$ python3 -q
>>> import numpy as np
>>> np.set_printoptions(precision=2, suppress=True, linewidth=200, legacy="1.25")
>>> def tidy(a):
...     return np.round(a, 2) + 0
... 
>>> M = np.loadtxt("w.csv", delimiter=",")
>>> print(M)
[[3. 1. 0.]
 [0. 3. 1.]
 [0. 0. 3.]]
>>> # triangular: eigenvalues sit on the diagonal
>>> W1 = np.array([[3, 0, 2], [3, 3, 1], [0, 0, 2]])
>>> c = np.array([3, 3, 0])
>>> hid = np.maximum(M @ W1 + c, 0)
>>> print(np.linalg.matrix_rank(hid))
3
>>> print((hid > 0).astype(int))
[[1 1 1]
 [1 1 1]
 [1 1 1]]
>>> print(hid)
[[15.  6.  7.]
 [12. 12.  5.]
 [ 3.  3.  6.]]
>>> cent = np.array([[0, 1, -1], [-3, 2, 1], [0, -1, 3]])
>>> print(W1 @ cent)
[[ 0  1  3]
 [-9  8  3]
 [ 0 -2  6]]
>>> J = np.load("data.npy")
>>> print(J)
[[ -6.     3.14  -3.15]
 [-10.41   2.44  -0.28]
 [  1.36  -2.36   1.57]
 [  5.25  -1.29   4.73]
 [ -2.69  -3.02  -5.91]
 [  5.53  -4.38   1.7 ]
 [  7.16   4.48  -6.07]
 [ -1.43   0.45   9.85]
 [ -2.65  -8.56  -0.55]
 [ 10.19   2.15  -7.33]
 [  8.49  -2.92   2.86]
 [ -4.36  -6.89   1.78]
 [ -2.26  -2.54   5.9 ]
 [ -2.3    2.33   4.18]
 [  1.24   4.77 -12.  ]
 [ -4.53   4.09   1.41]]
>>> cen = (J - J.mean(axis=0)) / J.std(axis=0)
>>> print(np.argwhere(np.abs(cen) > 2))
[[ 8  1]
 [14  2]]
>>> c = np.linalg.lstsq(np.delete(cen, 2, axis=1), cen[:, 2])[0]
>>> print(tidy(1 - np.var(cen[:, 2] - np.delete(cen, 2, axis=1) @ c)))
0.16
>>> cov = np.cov(J, rowvar=False)
>>> print(tidy(np.median(J, axis=0)))
[-1.84 -0.42  1.49]
>>> print(tidy(np.linalg.eigvalsh(cov)[::-1]))
[39.4  29.11 12.94]
>>> print(cov.shape)
(3, 3)
>>> print(tidy(np.corrcoef(J[:, 2], J[:, 1])[0, 1]))
-0.35
>>> cen = J - J.mean(axis=0)
>>> Uu, sig, Vt = np.linalg.svd(cen, full_matrices=False)
>>> print(tidy(Vt[0] * np.sign(Vt[0, np.abs(Vt[0]).argmax()])))
[-0.65 -0.26  0.71]
>>> print((np.sign(Uu[:, 0]) == np.sign(Uu[0, 0])).astype(int))
[1 1 1 1 0 0 0 1 1 0 0 1 1 1 0 1]
>>> print(np.abs(Uu[:, 0]).argmax())
9
>>> print(np.searchsorted(np.cumsum(sig ** 2) / (sig ** 2).sum(), 0.9) + 1)
3
>>> print(np.linalg.matrix_rank(cen))
3
>>> print(tidy(np.abs(Vt[-1])))
[0.12 0.89 0.43]
>>> print(tidy(sig ** 2 / (sig ** 2).sum()))
[0.48 0.36 0.16]
>>> print(tidy(sig))
[24.31 20.9  13.93]
>>> u = np.array([7, 6, 0])
>>> print(tidy(np.polyval(u, J[8])))
[ 33.26 461.56  -1.18]
>>> print(tidy(np.correlate(J[8], J[14], "full")))
[ 31.8   90.08 -37.52 -13.24  -0.68]
>>> print(tidy(np.convolve(J[8], u)))
[-18.55 -75.82 -55.21  -3.3    0.  ]
>>> print(tidy(np.cross(J[8, :3], J[14, :3])))
[105.34 -32.48  -2.03]
>>> cen = J - J.mean(axis=0)
>>> V = np.linalg.svd(cen)[2][:2]
>>> out = cen - cen @ V.T @ V
>>> print(tidy((cen @ V.T).std(axis=0)))
[6.08 5.22]
>>> W0 = np.load("a.npy")
>>> print(W0)
[[ -1.81  -0.03   0.3    2.38]
 [ -2.4    2.39   3.71   6.61]
 [ -8.52   3.48   7.53  19.16]
 [ -5.15   1.74   4.47  11.26]
 [-10.3   -0.04   4.68  17.96]
 [  0.89   7.19   7.41   8.48]
 [ -9.12   5.46  10.28  24.27]
 [ -2.97  -0.34   0.87   4.65]
 [ -8.32   3.32   7.44  19.  ]
 [ -6.48   1.34   5.21  13.15]
 [ -4.66   4.33   6.39  13.54]
 [-10.79   3.87   9.73  24.  ]
 [ -5.72   4.44   7.43  16.31]
 [  0.84   6.22   6.44   7.28]
 [ -7.25   1.16   4.87  14.48]
 [-10.39   0.29   5.56  17.51]
 [ -2.56   2.75   3.96   7.81]
 [ -8.45   2.7    6.99  18.13]
 [-11.4    0.75   6.12  20.81]
 [ -5.6    3.08   5.18  14.16]
 [ -3.5    5.32   7.38  12.86]
 [  0.06   2.21   2.02   2.6 ]
 [ -4.56   1.96   4.89  11.23]
 [ -4.5    5.32   8.06  15.05]
 [ -7.41   1.99   5.65  15.2 ]]
>>> x = np.array([2, 4, -4, 7])
>>> y = W0 @ x
>>> print(tidy(np.linalg.lstsq(W0, y)[0]))
[ 2.  4. -4.  7.]
>>> rng = np.random.default_rng(32)
>>> y = y + 0.05 * rng.normal(size=25)
>>> print(tidy(y))
[ 11.77  36.23 100.88  57.63  86.21  60.17 132.45  21.79  99.78  63.56  77.19 123.    90.84  51.78  72.    80.73  44.7   92.86 101.36  79.46  74.84  19.06  57.78  85.36  76.91]
>>> c, *_ = np.linalg.lstsq(W0, y)
>>> print(c.round())
[ 2.  4. -4.  7.]
>>> print(tidy(np.linalg.norm(y - W0 @ c)))
0.23
>>> print([round(float(np.linalg.norm(np.linalg.solve(W0.T @ W0 + lam * np.eye(4), W0.T @ y))), 2) for lam in (0, 1, 10, 100)])
[9.2, 6.99, 4.89, 4.56]
